In [1]: import numpy as np

In [2]: from numpy import linalg as LA

In [3]: np.set_printoptions(precision=3, suppress=True, linewidth=140, sign=" ")

In [4]: F = np.load("arr.npy")

In [5]: F
Out[5]: 
array([[ 2, -4,  2, -4],
       [-2,  5, -2,  5],
       [ 2, -4,  2, -4],
       [-2,  5, -2,  5]])

In [6]: np.round(LA.norm(F, 2) / LA.norm(F), 3)
Out[6]: np.float64(0.999)

In [7]: LA.cond(F) > 100
Out[7]: np.True_

In [8]: [round(float(x), 3) for x in LA.svd(F, compute_uv=False)[:3]]
Out[8]: [13.988, 0.572, 0.0]

In [9]: Uu, sigma, VT = LA.svd(F)

In [10]: evecs = VT[:(sigma > 1e-8).sum()]

In [11]: rng = np.random.default_rng(48)

In [12]: vec = F[3] + 3 * F[0] + rng.integers(2) * np.eye(4)[3]

In [13]: vec
Out[13]: array([ 4., -7.,  4., -7.])

In [14]: round(float(LA.norm(vec - evecs.T @ evecs @ vec)), 3)
Out[14]: 0.0

In [15]: np.allclose(evecs.T @ evecs @ vec, vec)
Out[15]: True

In [16]: LA.matrix_rank(np.vstack([F, vec]))
Out[16]: np.int64(2)

In [17]: proj = np.triu(np.array([[5, -4, -5, -3], [-1, 3, -1, -1], [-5, -4, -3, 4], [-4, -5, -5, -2]]), 1) + np.eye(4)

In [18]: out = proj @ F @ LA.inv(proj)

In [19]: proj @ F - F @ proj
Out[19]: 
array([[  4.,  -7.,  10., -21.],
       [  0.,  -9.,  -5.,   6.],
       [ -8.,  28.,  -2.,  14.],
       [  0.,  -8.,  -5.,   7.]])

In [20]: np.round(LA.det(out), 3)
Out[20]: np.float64(-0.0)

In [21]: out
Out[21]: 
array([[   6.,    5.,   41., -160.],
       [  -2.,   -4.,  -16.,   58.],
       [  -6.,   -8.,  -44.,  166.],
       [  -2.,   -3.,  -15.,   56.]])

In [22]: np.trace(out), np.trace(F)
Out[22]: (np.float64(14.0), np.int64(14))

In [23]: np.round(np.poly(out), 3) + 0
Out[23]: array([  1., -14.,   8.,   0.,   0.])
